>>> import numpy as np
>>> np.set_printoptions(precision=1, suppress=True, linewidth=160)
>>> rnd = lambda a: np.round(a, 1) + 0
>>> M = np.load("dump.npy")
>>> M
array([[ 3,  6, 12,  3,  6, 12],
       [ 0,  3,  9,  0,  3,  9],
       [12,  3,  0, 12,  3,  0],
       [ 2,  4,  8,  2,  4,  8],
       [ 0,  2,  6,  0,  2,  6],
       [ 8,  2,  0,  8,  2,  0]])
>>> gram = M.T @ M
>>> np.allclose(gram, gram.T)
True
>>> np.diag(gram)
array([221,  78, 325, 221,  78, 325])
>>> rnd(np.linalg.eigvalsh(gram)[::-1])
array([845.8, 400.9,   1.3,   0. ,   0. ,   0. ])
>>> np.trace(gram), (M ** 2).sum()
(np.int64(1248), np.int64(1248))
>>> rnd(np.linalg.svd(M, compute_uv=False) ** 2)
array([845.8, 400.9,   1.3,   0. ,   0. ,   0. ])
>>> np.linalg.matrix_rank(M, rtol=0.1)
np.int64(2)
>>> rnd(np.linalg.norm(M, 2) / np.linalg.norm(M))
np.float64(0.8)
>>> np.linalg.cond(M) > 100
np.True_
>>> rnd(np.trace(np.linalg.pinv(M) @ M))
np.float64(3.0)
>>> try:
...     np.linalg.inv(M)
... except np.linalg.LinAlgError as e:
...     print(e)
... 
Singular matrix
>>> rnd(M @ np.linalg.pinv(M) @ M)
array([[ 3.,  6., 12.,  3.,  6., 12.],
       [ 0.,  3.,  9.,  0.,  3.,  9.],
       [12.,  3.,  0., 12.,  3.,  0.],
       [ 2.,  4.,  8.,  2.,  4.,  8.],
       [ 0.,  2.,  6.,  0.,  2.,  6.],
       [ 8.,  2.,  0.,  8.,  2.,  0.]])
>>> rng = np.random.default_rng(24300)
>>> labels = rng.permutation(6)
>>> labels
array([3, 1, 4, 2, 5, 0])
>>> out = M[labels][:, labels]
>>> out
array([[ 2,  4,  4,  8,  8,  2],
       [ 0,  3,  3,  9,  9,  0],
       [ 0,  2,  2,  6,  6,  0],
       [12,  3,  3,  0,  0, 12],
       [ 8,  2,  2,  0,  0,  8],
       [ 3,  6,  6, 12, 12,  3]])
>>> T = np.stack([M, -2 * M, M[::-1]])
>>> T.sum(axis=0)
array([[  5,  -4, -12,   5,  -4, -12],
       [  0,  -1,  -3,   0,  -1,  -3],
       [-10,   1,   8, -10,   1,   8],
       [ 10,  -1,  -8,  10,  -1,  -8],
       [  0,   1,   3,   0,   1,   3],
       [ -5,   4,  12,  -5,   4,  12]])
>>> T.shape
(3, 6, 6)
>>> data = np.load("x.npy")
>>> data
array([[3.1, 3. , 3. , 2. ],
       [1. , 2.1, 2. , 0. ],
       [1. , 3. , 2.1, 1. ],
       [3. , 3. , 3. , 2.1]])
>>> gram = data.T @ data
>>> rnd(np.linalg.svd(data, compute_uv=False) ** 2)
array([84.6,  2.7,  0.5,  0. ])
>>> np.allclose(gram, gram.T)
True
>>> (data @ data.T).shape
(4, 4)
>>> np.linalg.matrix_rank(gram)
np.int64(4)
>>> w, vecs = np.linalg.eig(data)
>>> rnd(np.sort(np.linalg.eigvals(data @ data)))
array([ 0. ,  0.2,  3.6, 61.1])
>>> rnd(data @ vecs[:, 0] - w[0] * vecs[:, 0])
array([0., 0., 0., 0.])
>>> rnd(w)
array([ 7.8, -0.4,  0.1,  1.9])
>>> arr = np.loadtxt("mat.csv", delimiter=",")
>>> arr
array([[ 2.,  5.,  0.,  5.,  6.],
       [ 0., 12.,  0.,  6., 14.],
       [ 8.,  0.,  0.,  7.,  2.],
       [ 3.,  3.,  0.,  4.,  3.],
       [ 0.,  6.,  0.,  3.,  5.],
       [ 0.,  6.,  0.,  3.,  5.],
       [ 5.,  5.,  0., 10., 11.],
       [10.,  0.,  0.,  9.,  3.],
       [ 8.,  0.,  0.,  7.,  2.],
       [12.,  0.,  0., 11.,  4.],
       [ 8.,  0.,  0.,  7.,  2.],
       [ 0., 13.,  0.,  4., 13.],
       [ 2.,  8.,  0.,  9., 13.],
       [ 0., 14.,  0.,  2., 12.],
       [ 0., 10.,  0.,  0.,  6.],
       [ 0., 11.,  0.,  3., 10.],
       [ 3.,  3.,  0.,  4.,  3.],
       [11.,  0.,  0., 12.,  7.],
       [14.,  0.,  0., 13.,  5.],
       [ 1.,  4.,  0.,  2.,  2.],
       [ 0., 11.,  0.,  3., 10.],
       [11.,  0.,  0., 12.,  7.],
       [ 0., 13.,  0.,  0.,  8.],
       [ 8.,  2.,  0., 11.,  9.],
       [ 8.,  2.,  0., 11.,  9.]])
>>> out = arr + rng.integers(-2, 3, (25, 4)) @ rng.integers(-2, 3, (4, 5))
>>> out
array([[  4.,   6.,   6.,   1.,   8.],
       [  4.,  16.,  -6.,  11.,  15.],
       [  8.,   2.,  -4.,  12.,   4.],
       [ -2.,   2.,   2.,   4.,   2.],
       [  1.,   7.,   6.,  -2.,   4.],
       [  2.,   6.,   2.,   1.,   6.],
       [ 10.,   8.,  -6.,  15.,  14.],
       [  6.,  -6.,   4.,   6.,   5.],
       [ 11.,   3.,   4.,   5.,   4.],
       [  8.,   1.,   4.,  10.,   3.],
       [  3.,  -1.,  -2.,  10.,   1.],
       [  1.,   8.,   6.,  -2.,  16.],
       [  9.,   8.,  -4.,   9.,  14.],
       [ -1.,  14.,  -6.,   8.,  14.],
       [ -2.,  11.,  -2.,   3.,   6.],
       [  3.,   8.,   2.,  -1.,  11.],
       [  5.,   7.,   4.,   2.,   3.],
       [  6.,  -4.,   0.,  13.,   8.],
       [ 17.,   4., -10.,  20.,   3.],
       [  5.,  10., -12.,  11.,   0.],
       [ -4.,   7.,   6.,  -2.,   9.],
       [ 12.,  -3.,   0.,  10.,   7.],
       [  2.,  11.,   0.,   0.,  12.],
       [  7.,   6.,  -2.,  13.,   5.],
       [ 18.,   5.,  -4.,  12.,  12.]])
>>> out - arr
array([[  2.,   1.,   6.,  -4.,   2.],
       [  4.,   4.,  -6.,   5.,   1.],
       [  0.,   2.,  -4.,   5.,   2.],
       [ -5.,  -1.,   2.,   0.,  -1.],
       [  1.,   1.,   6.,  -5.,  -1.],
       [  2.,   0.,   2.,  -2.,   1.],
       [  5.,   3.,  -6.,   5.,   3.],
       [ -4.,  -6.,   4.,  -3.,   2.],
       [  3.,   3.,   4.,  -2.,   2.],
       [ -4.,   1.,   4.,  -1.,  -1.],
       [ -5.,  -1.,  -2.,   3.,  -1.],
       [  1.,  -5.,   6.,  -6.,   3.],
       [  7.,   0.,  -4.,   0.,   1.],
       [ -1.,   0.,  -6.,   6.,   2.],
       [ -2.,   1.,  -2.,   3.,   0.],
       [  3.,  -3.,   2.,  -4.,   1.],
       [  2.,   4.,   4.,  -2.,   0.],
       [ -5.,  -4.,   0.,   1.,   1.],
       [  3.,   4., -10.,   7.,  -2.],
       [  4.,   6., -12.,   9.,  -2.],
       [ -4.,  -4.,   6.,  -5.,  -1.],
       [  1.,  -3.,   0.,  -2.,   0.],
       [  2.,  -2.,   0.,   0.,   4.],
       [ -1.,   4.,  -2.,   2.,  -4.],
       [ 10.,   3.,  -4.,   1.,   3.]])
>>> np.linalg.matrix_rank(out - arr, tol=1e-8)
np.int64(4)
